% ipython --no-banner

In [1]: import numpy as np

In [2]: import numpy.linalg as la

In [3]: np.set_printoptions(precision=1, suppress=True, linewidth=200)

In [4]: mat = np.load("out2.npy")

In [5]: mat
Out[5]: 
array([[-1, -1, -3,  3,  3,  3],
       [ 1,  2,  2, -3,  2,  3],
       [-2, -3, -2,  0, -3,  3],
       [ 1, -3,  0,  1,  2,  2],
       [ 2,  2, -1,  3, -3, -3],
       [ 3,  0,  0,  2, -1,  0]])

In [6]: out = np.array([[1, 2, 0],
   ...:     [-1, -1, -1],
   ...:     [1, 2, 2],
   ...:     [0, 0, -1],
   ...:     [0, 0, -1],
   ...:     [1, -1, 0]])

In [7]: la.matrix_rank(mat @ out)
Out[7]: np.int64(3)

In [8]: out @ mat
Traceback (most recent call last):
  Cell In[8], line 1
    out @ mat
ValueError: matmul: Input operand 1 has a mismatch in its core dimension 0, with gufunc signature (n?,k),(k,m?)->(n?,m?) (size 6 is different from 3)


In [9]: np.vstack([mat, out.T]).shape
Out[9]: (9, 6)

In [10]: mat @ out
Out[10]: 
array([[  0, -10, -11],
       [  4,   1,   3],
       [  2,  -8,   2],
       [  6,   3,   0],
       [ -4,   3,  -4],
       [  3,   6,  -1]])

In [11]: np.einsum("ik,kj->ij", mat, out)
Out[11]: 
array([[  0, -10, -11],
       [  4,   1,   3],
       [  2,  -8,   2],
       [  6,   3,   0],
       [ -4,   3,  -4],
       [  3,   6,  -1]])

In [12]: out = mat[0, 0] * mat[1:] - np.outer(mat[1:, 0], mat[0])

In [13]: out
Out[13]: 
array([[  0,  -1,   1,   0,  -5,  -6],
       [  0,   1,  -4,   6,   9,   3],
       [  0,   4,   3,  -4,  -5,  -5],
       [  0,   0,   7,  -9,  -3,  -3],
       [  0,   3,   9, -11,  -8,  -9]])

In [14]: mat[:, 0] / mat[0, 0]
Out[14]: array([ 1., -1.,  2., -1., -2., -3.])

In [15]: la.matrix_rank(out), la.matrix_rank(mat)
Out[15]: (np.int64(5), np.int64(6))

In [16]: round(np.log10(la.cond(mat)))
Out[16]: 2

In [17]: la.cond(mat) > 100
Out[17]: np.True_

In [18]: vec = np.array([0, 4, 9, -9, -5, -1])

In [19]: rhs = mat @ vec

In [20]: rhs
Out[20]: array([-76,  40, -18, -33, -10, -13])

In [21]: np.round(la.solve(mat, rhs + mat[:, 3]), 1) + 0
Out[21]: array([ 0.,  4.,  9., -8., -5., -1.])

In [22]: np.round(la.solve(mat, rhs), 1) + 0
Out[22]: array([ 0.,  4.,  9., -9., -5., -1.])

In [23]: np.round(la.solve(mat, -2 * rhs), 1) + 0
Out[23]: array([  0.,  -8., -18.,  18.,  10.,   2.])

In [24]: Q, Rm = la.qr(mat)

In [25]: np.abs(np.diag(Rm))
Out[25]: array([4.5, 4.7, 3.6, 1.6, 5.8, 0.2])

In [26]: Q.round(1) + 0
Out[26]: 
array([[-0.2,  0.1,  0.7, -0.1,  0.7,  0.1],
       [ 0.2, -0.3, -0.3, -0.7,  0.4, -0.3],
       [-0.4,  0.4,  0.2, -0.6, -0.5, -0.1],
       [ 0.2,  0.7, -0.2,  0.2,  0.3, -0.5],
       [ 0.4, -0.2,  0.6,  0. , -0.3, -0.6],
       [ 0.7,  0.3,  0.1, -0.3, -0.1,  0.6]])

In [27]: r0 = np.array([-6, 9, 6, -4, -5, 7])

In [28]: v = np.array([1, 3, -1, 3, -3, -3])

In [29]: A = r0[:, None] + v[None, :]

In [30]: A
Out[30]: 
array([[-5, -3, -7, -3, -9, -9],
       [10, 12,  8, 12,  6,  6],
       [ 7,  9,  5,  9,  3,  3],
       [-3, -1, -5, -1, -7, -7],
       [-4, -2, -6, -2, -8, -8],
       [ 8, 10,  6, 10,  4,  4]])

In [31]: left, sig, Vh = la.svd(A)

In [32]: sig.round(1) + 0
Out[32]: array([38.3, 14.8,  0. ,  0. ,  0. ,  0. ])

In [33]: np.argmax(sig[:-1] / (sig[1:] + 1e-6)) + 1
Out[33]: np.int64(2)

In [34]: out = left[:, :2] @ np.diag(sig[:2]) @ Vh[:2]

In [35]: la.matrix_rank(A, rtol=0.05)
Out[35]: np.int64(2)

In [36]: la.matrix_rank(out)
Out[36]: np.int64(2)

In [37]: np.round(np.abs(A - out).max(), 1)
Out[37]: np.float64(0.0)

In [38]: np.unique(A.round(6), axis=0).shape
Out[38]: (6, 6)

In [39]: A @ la.pinv(A) @ A
Out[39]: 
array([[-5., -3., -7., -3., -9., -9.],
       [10., 12.,  8., 12.,  6.,  6.],
       [ 7.,  9.,  5.,  9.,  3.,  3.],
       [-3., -1., -5., -1., -7., -7.],
       [-4., -2., -6., -2., -8., -8.],
       [ 8., 10.,  6., 10.,  4.,  4.]])

In [40]: np.round(np.trace(la.pinv(A) @ A), 1)
Out[40]: np.float64(2.0)

In [41]: w1 = np.array([[2, -3, -1],
    ...:     [2, 0, 0],
    ...:     [1, 2, -1],
    ...:     [-1, -1, -2],
    ...:     [-1, 1, 1],
    ...:     [2, -1, -3]])

In [42]: b = np.array([1, 0, 2])

In [43]: act = np.maximum(A @ w1 + b, 0)

In [44]: (act > 0).mean(axis=0)
Out[44]: array([0.5, 0.3, 0.5])

In [45]: cent = np.array([[3, 2, 2], [1, 2, 2], [0, 3, 3]])

In [46]: act @ cent
Out[46]: 
array([[  4, 122, 122],
       [141,  94,  94],
       [ 96,  64,  64],
       [  0,  78,  78],
       [  2, 100, 100],
       [111,  74,  74]])

In [47]: w1 @ cent
Out[47]: 
array([[  3,  -5,  -5],
       [  6,   4,   4],
       [  5,   3,   3],
       [ -4, -10, -10],
       [ -2,   3,   3],
       [  5,  -7,  -7]])

In [48]: out = A / np.sqrt((A ** 2).mean(axis=1, keepdims=True))

In [49]: out[4]
Out[49]: array([-0.7, -0.4, -1.1, -0.4, -1.4, -1.4])

In [50]: K = np.loadtxt("run12.csv", delimiter=",")

In [51]: K
Out[51]: 
array([[-1.4, -1.1,  1.3, -2.5,  1.6,  4. , -2.5,  1.6,  0.4],
       [-4.8, -0.1, -1.6,  2. , -2.2,  1.9, -2.2,  0.2, -0.2],
       [-1.1,  0.5,  0.8, -1.6,  0.2,  3.1, -2. ,  1.1,  0.5],
       [ 1.9,  1.5,  1.2, -0.9,  0.8,  1.2, -0.4,  0.4,  1.4],
       [ 4.1, -2.5,  2.3, -5.2,  3.8, -0.6,  1.8,  0.8, -1.4],
       [ 2.7,  0.4,  0.4, -0.6,  0.5, -2.1,  1.9, -0.5, -0.3]])

In [52]: np.abs(np.diag(la.qr(K)[1])) > 1e-9
Out[52]: array([ True,  True,  True,  True, False, False])

In [53]: la.lstsq(K[:-1].T, K[-1])[2]
Out[53]: np.int32(4)

In [54]: try:
    ...:     la.inv(K)
    ...: except la.LinAlgError as e:
    ...:     print(repr(e))
    ...: 
LinAlgError('Last 2 dimensions of the array must be square')

In [55]: K @ la.pinv(K) @ K
Out[55]: 
array([[-1.4, -1.1,  1.3, -2.5,  1.5,  4. , -2.5,  1.6,  0.4],
       [-4.9, -0.1, -1.6,  2. , -2.2,  1.9, -2.2,  0.2, -0.2],
       [-1.2,  0.5,  0.8, -1.6,  0.2,  3.1, -2. ,  1.1,  0.6],
       [ 1.9,  1.5,  1.2, -0.9,  0.8,  1.2, -0.4,  0.4,  1.4],
       [ 4.1, -2.5,  2.3, -5.2,  3.8, -0.6,  1.8,  0.8, -1.4],
       [ 2.7,  0.4,  0.4, -0.6,  0.5, -2.1,  1.9, -0.5, -0.3]])

In [56]: round(np.trace(la.pinv(K) @ K), 1)
Out[56]: np.float64(4.0)

In [57]: rng = np.random.default_rng(260)

In [58]: out = K + rng.integers(-2, 3, (6, 4)) @ rng.integers(-2, 3, (4, 9))

In [59]: out
Out[59]: 
array([[ -3.4,   1.9,   5.3,  -1.5,   4.5,   3. ,   1.5,   3.6,  -3.6],
       [ -8.8,   4.9,   4.4,   4. ,  -4.2,   1.9, -12.2,  -1.8,  -0.2],
       [ -4.2,   0.5,  -2.2,  -6.6,   0.2,   4.1,  -2. ,   2.1,   5.5],
       [  2.9,   2.5,   4.2,   2.1,  -0.2,   0.2,  -5.4,  -1.6,  -0.6],
       [  2.1,  -1.5,   2.3,  -2.2,  -3.2,   4.4,  -6.2,  -1.2,   2.6],
       [  2.7,  -0.6,  -1.6,  -1.6,   1.5,  -1.1,   7.8,   1.5,  -0.3]])

In [60]: out - K
Out[60]: 
array([[ -2.,   3.,   4.,   1.,   3.,  -1.,   4.,   2.,  -4.],
       [ -4.,   5.,   6.,   2.,  -2.,   0., -10.,  -2.,   0.],
       [ -3.,   0.,  -3.,  -5.,   0.,   1.,   0.,   1.,   5.],
       [  1.,   1.,   3.,   3.,  -1.,  -1.,  -5.,  -2.,  -2.],
       [ -2.,   1.,   0.,   3.,  -7.,   5.,  -8.,  -2.,   4.],
       [  0.,  -1.,  -2.,  -1.,   1.,   1.,   6.,   2.,   0.]])

In [61]: la.matrix_rank(out - K, tol=1e-8)
Out[61]: np.int64(4)

In [62]: C2 = out.T @ out

In [63]: (out @ out.T).shape
Out[63]: (6, 6)

In [64]: round(np.trace(C2), 1), round(float((out ** 2).sum()), 1)
Out[64]: (np.float64(778.9), 778.9)

In [65]: la.svd(out, compute_uv=False) ** 2
Out[65]: array([443.4, 141.7, 117.9,  62.8,   9.3,   3.8])

In [66]: la.matrix_rank(C2)
Out[66]: np.int64(6)

In [67]: def softmax(z):
    ...:     e = np.exp(z - z.max(axis=-1, keepdims=True))
    ...:     return e / e.sum(axis=-1, keepdims=True)
    ...: 

In [68]: np.round(softmax(K[4] + 3), 1) + 0
Out[68]: array([0.5, 0. , 0.1, 0. , 0.4, 0. , 0. , 0. , 0. ])

In [69]: softmax(K).sum(axis=1)
Out[69]: array([1., 1., 1., 1., 1., 1.])

In [70]: np.round(softmax(K[4]), 1) + 0
Out[70]: array([0.5, 0. , 0.1, 0. , 0.4, 0. , 0. , 0. , 0. ])

In [71]: S = K @ K.T / np.sqrt(9)

In [72]: np.round(softmax(S), 1) + 0
Out[72]: 
array([[1. , 0. , 0. , 0. , 0. , 0. ],
       [0. , 1. , 0. , 0. , 0. , 0. ],
       [0.9, 0. , 0.1, 0. , 0. , 0. ],
       [0.1, 0. , 0.1, 0.5, 0.3, 0. ],
       [0. , 0. , 0. , 0. , 1. , 0. ],
       [0. , 0. , 0. , 0. , 0.8, 0.2]])

In [73]: np.round(softmax(S + np.triu(np.full(S.shape, -np.inf), 1)), 1) + 0
Out[73]: 
array([[1. , 0. , 0. , 0. , 0. , 0. ],
       [0. , 1. , 0. , 0. , 0. , 0. ],
       [0.9, 0. , 0.1, 0. , 0. , 0. ],
       [0.1, 0. , 0.1, 0.7, 0. , 0. ],
       [0. , 0. , 0. , 0. , 1. , 0. ],
       [0. , 0. , 0. , 0. , 0.8, 0.2]])

In [74]: softmax(S).round(6).argmax(axis=1)
Out[74]: array([0, 1, 0, 3, 4, 4])
